% python3 -q
>>> import numpy as np
>>> np.set_printoptions(suppress=True, linewidth=140)
>>> rng = np.random.default_rng(53044)
>>> arr = np.array([[1, 2, 1, 2], [2, 3, 3, 3], [2, 2, 1, 0]]) * (rng.random((3, 4)) < 0.3)
>>> arr
array([[0, 2, 0, 0],
       [0, 0, 0, 0],
       [0, 0, 0, 0]])
>>> arr[0] @ arr[2]
np.int64(0)
>>> round(float(np.linalg.norm(arr, 2)), 1)
2.0
>>> np.round(np.linalg.norm(arr, 1), 1), np.round(np.linalg.norm(arr, np.inf), 1)
(np.float64(2.0), np.float64(2.0))
>>> np.round(np.linalg.norm(arr, "nuc"), 1)
np.float64(2.0)
>>> A = np.load("a.npy")
>>> A
array([[ -6. ,  -0.1],
       [-18. ,  -0.4]])
>>> f = np.array([-3, 0])
>>> M2 = A + np.outer(f, np.eye(2)[0])
>>> round(np.linalg.det(M2) / np.linalg.det(A), 1), np.round(1 + np.linalg.solve(A, f)[0], 1)
(np.float64(3.0), np.float64(3.0))
>>> M2
array([[ -9. ,  -0.1],
       [-18. ,  -0.4]])
>>> round(np.log10(np.linalg.cond(M2)))
2
>>> np.linalg.matrix_rank(M2, rtol=0.1)
np.int64(1)
>>> round(float(np.linalg.norm(M2, 2) / np.linalg.norm(M2)), 1)
1.0
>>> [round(float(x), 1) for x in np.linalg.svd(M2, compute_uv=False)[:3]]
[20.1, 0.1]
>>> M2 = np.linalg.inv(A)
>>> (np.abs(M2) > 1e-9).astype(int)
array([[1, 1],
       [1, 1]])
>>> np.allclose(M2, A.T)
False
>>> np.round(np.linalg.slogdet(A)[0], 1)
np.float64(1.0)
>>> mat = np.loadtxt("mat.csv", delimiter=",")
>>> mat
array([[-2.,  1.,  1.],
       [-1., -1., -1.],
       [ 1.,  0.,  2.],
       [ 1., -1.,  1.]])
>>> M2 = np.c_[mat[:, :1] @ np.array([[3]]), np.array([0, -1, 3, -3])]
>>> M2
array([[-6.,  0.],
       [-3., -1.],
       [ 3.,  3.],
       [ 3., -3.]])
>>> np.round(np.linalg.lstsq(mat, M2[:, 0])[0], 1) + 0
array([3., 0., 0.])
>>> np.round(np.linalg.norm(M2 - mat @ np.linalg.lstsq(mat, M2)[0], axis=0), 1) + 0
array([0. , 3.3])
>>> np.linalg.matrix_rank(np.c_[mat, M2])
np.int64(4)
>>> np.round(np.linalg.norm(np.linalg.qr(mat)[0].T @ M2, axis=0) ** 2 / ((M2 ** 2).sum(axis=0) + 1e-12), 1)
array([1. , 0.4])
>>> np.linalg.matrix_rank(M2)
np.int64(2)
